% python3 -q
>>> import numpy as np
>>> import numpy.linalg as la
>>> np.set_printoptions(precision=2, suppress=True, linewidth=160)
>>> def tidy(a):
...     return np.round(a, 2) + 0
... 
>>> r0 = np.array([-5, -2, -5, -2, 1, 5, -2, 3, 5, 0, 0, 0])
>>> g = np.array([1, -3, -2, -1, -1, 1, 0, -3, -3, 0, 1, 0])
>>> m1 = np.outer(r0, g)
>>> print(m1)
[[ -5  15  10   5   5  -5   0  15  15   0  -5   0]
 [ -2   6   4   2   2  -2   0   6   6   0  -2   0]
 [ -5  15  10   5   5  -5   0  15  15   0  -5   0]
 [ -2   6   4   2   2  -2   0   6   6   0  -2   0]
 [  1  -3  -2  -1  -1   1   0  -3  -3   0   1   0]
 [  5 -15 -10  -5  -5   5   0 -15 -15   0   5   0]
 [ -2   6   4   2   2  -2   0   6   6   0  -2   0]
 [  3  -9  -6  -3  -3   3   0  -9  -9   0   3   0]
 [  5 -15 -10  -5  -5   5   0 -15 -15   0   5   0]
 [  0   0   0   0   0   0   0   0   0   0   0   0]
 [  0   0   0   0   0   0   0   0   0   0   0   0]
 [  0   0   0   0   0   0   0   0   0   0   0   0]]
>>> print((la.matrix_power((m1 != 0) + (m1.T != 0) + np.eye(12), 12) > 0).astype(int))
[[1 1 1 1 1 1 1 1 1 0 1 0]
 [1 1 1 1 1 1 1 1 1 0 1 0]
 [1 1 1 1 1 1 1 1 1 0 1 0]
 [1 1 1 1 1 1 1 1 1 0 1 0]
 [1 1 1 1 1 1 1 1 1 0 1 0]
 [1 1 1 1 1 1 1 1 1 0 1 0]
 [1 1 1 1 1 1 1 1 1 0 1 0]
 [1 1 1 1 1 1 1 1 1 0 1 0]
 [1 1 1 1 1 1 1 1 1 0 1 0]
 [0 0 0 0 0 0 0 0 0 1 0 0]
 [1 1 1 1 1 1 1 1 1 0 1 0]
 [0 0 0 0 0 0 0 0 0 0 0 1]]
>>> print(tidy(la.norm(m1, 2) / la.norm(m1)))
1.0
>>> print(la.cond(m1) > 100)
True
>>> print(np.argsort(-la.norm(m1, axis=0).round(6), kind="stable")[:3])
[1 7 8]
>>> print(la.matrix_rank(m1, rtol=0.1))
1
>>> Uu, s, Vt = la.svd(m1)
>>> vecs = Vt[:(s > 1e-8).sum()]
>>> rng = np.random.default_rng(394518)
>>> x = m1[7] + -1 * m1[10] + rng.integers(2) * np.eye(12)[1]
>>> print(x)
[ 3. -8. -6. -3. -3.  3.  0. -9. -9.  0.  3.  0.]
>>> print(la.matrix_rank(np.vstack([m1, x])))
2
>>> print(tidy(vecs.T @ vecs))
[[ 0.03 -0.08 -0.06 -0.03 -0.03  0.03  0.   -0.08 -0.08  0.    0.03  0.  ]
 [-0.08  0.25  0.17  0.08  0.08 -0.08  0.    0.25  0.25  0.   -0.08  0.  ]
 [-0.06  0.17  0.11  0.06  0.06 -0.06  0.    0.17  0.17  0.   -0.06  0.  ]
 [-0.03  0.08  0.06  0.03  0.03 -0.03  0.    0.08  0.08  0.   -0.03  0.  ]
 [-0.03  0.08  0.06  0.03  0.03 -0.03  0.    0.08  0.08  0.   -0.03  0.  ]
 [ 0.03 -0.08 -0.06 -0.03 -0.03  0.03  0.   -0.08 -0.08  0.    0.03  0.  ]
 [ 0.    0.    0.    0.    0.    0.    0.    0.    0.    0.    0.    0.  ]
 [-0.08  0.25  0.17  0.08  0.08 -0.08  0.    0.25  0.25  0.   -0.08  0.  ]
 [-0.08  0.25  0.17  0.08  0.08 -0.08  0.    0.25  0.25  0.   -0.08  0.  ]
 [ 0.    0.    0.    0.    0.    0.    0.    0.    0.    0.    0.    0.  ]
 [ 0.03 -0.08 -0.06 -0.03 -0.03  0.03  0.   -0.08 -0.08  0.    0.03  0.  ]
 [ 0.    0.    0.    0.    0.    0.    0.    0.    0.    0.    0.    0.  ]]
>>> print(np.allclose(vecs.T @ vecs @ x, x))
False
>>> print(tidy(np.diag(vecs.T @ vecs)))
[0.03 0.25 0.11 0.03 0.03 0.03 0.   0.25 0.25 0.   0.03 0.  ]
>>> print(tidy(np.sort(np.abs(la.eigvals(m1)))))
[0. 0. 0. 0. 0. 0. 0. 0. 0. 0. 0. 7.]
>>> print(np.allclose(m1 @ m1.T, m1.T @ m1))
False
>>> print(m1 @ m1)
[[  35 -105  -70  -35  -35   35    0 -105 -105    0   35    0]
 [  14  -42  -28  -14  -14   14    0  -42  -42    0   14    0]
 [  35 -105  -70  -35  -35   35    0 -105 -105    0   35    0]
 [  14  -42  -28  -14  -14   14    0  -42  -42    0   14    0]
 [  -7   21   14    7    7   -7    0   21   21    0   -7    0]
 [ -35  105   70   35   35  -35    0  105  105    0  -35    0]
 [  14  -42  -28  -14  -14   14    0  -42  -42    0   14    0]
 [ -21   63   42   21   21  -21    0   63   63    0  -21    0]
 [ -35  105   70   35   35  -35    0  105  105    0  -35    0]
 [   0    0    0    0    0    0    0    0    0    0    0    0]
 [   0    0    0    0    0    0    0    0    0    0    0    0]
 [   0    0    0    0    0    0    0    0    0    0    0    0]]
>>> print(np.allclose(m1, m1.T))
False
>>> print((m1 + m1.T) / 2)
[[ -5.    6.5   2.5   1.5   3.    0.   -1.    9.   10.    0.   -2.5   0. ]
 [  6.5   6.    9.5   4.   -0.5  -8.5   3.   -1.5  -4.5   0.   -1.    0. ]
 [  2.5   9.5  10.    4.5   1.5  -7.5   2.    4.5   2.5   0.   -2.5   0. ]
 [  1.5   4.    4.5   2.    0.5  -3.5   1.    1.5   0.5   0.   -1.    0. ]
 [  3.   -0.5   1.5   0.5  -1.   -2.    1.   -3.   -4.    0.    0.5   0. ]
 [  0.   -8.5  -7.5  -3.5  -2.    5.   -1.   -6.   -5.    0.    2.5   0. ]
 [ -1.    3.    2.    1.    1.   -1.    0.    3.    3.    0.   -1.    0. ]
 [  9.   -1.5   4.5   1.5  -3.   -6.    3.   -9.  -12.    0.    1.5   0. ]
 [ 10.   -4.5   2.5   0.5  -4.   -5.    3.  -12.  -15.    0.    2.5   0. ]
 [  0.    0.    0.    0.    0.    0.    0.    0.    0.    0.    0.    0. ]
 [ -2.5  -1.   -2.5  -1.    0.5   2.5  -1.    1.5   2.5   0.    0.    0. ]
 [  0.    0.    0.    0.    0.    0.    0.    0.    0.    0.    0.    0. ]]
>>> print(tidy(la.det(m1)))
0.0
>>> print(np.trace(m1))
-7
>>> print(la.matrix_power(m1, 2))
[[  35 -105  -70  -35  -35   35    0 -105 -105    0   35    0]
 [  14  -42  -28  -14  -14   14    0  -42  -42    0   14    0]
 [  35 -105  -70  -35  -35   35    0 -105 -105    0   35    0]
 [  14  -42  -28  -14  -14   14    0  -42  -42    0   14    0]
 [  -7   21   14    7    7   -7    0   21   21    0   -7    0]
 [ -35  105   70   35   35  -35    0  105  105    0  -35    0]
 [  14  -42  -28  -14  -14   14    0  -42  -42    0   14    0]
 [ -21   63   42   21   21  -21    0   63   63    0  -21    0]
 [ -35  105   70   35   35  -35    0  105  105    0  -35    0]
 [   0    0    0    0    0    0    0    0    0    0    0    0]
 [   0    0    0    0    0    0    0    0    0    0    0    0]
 [   0    0    0    0    0    0    0    0    0    0    0    0]]
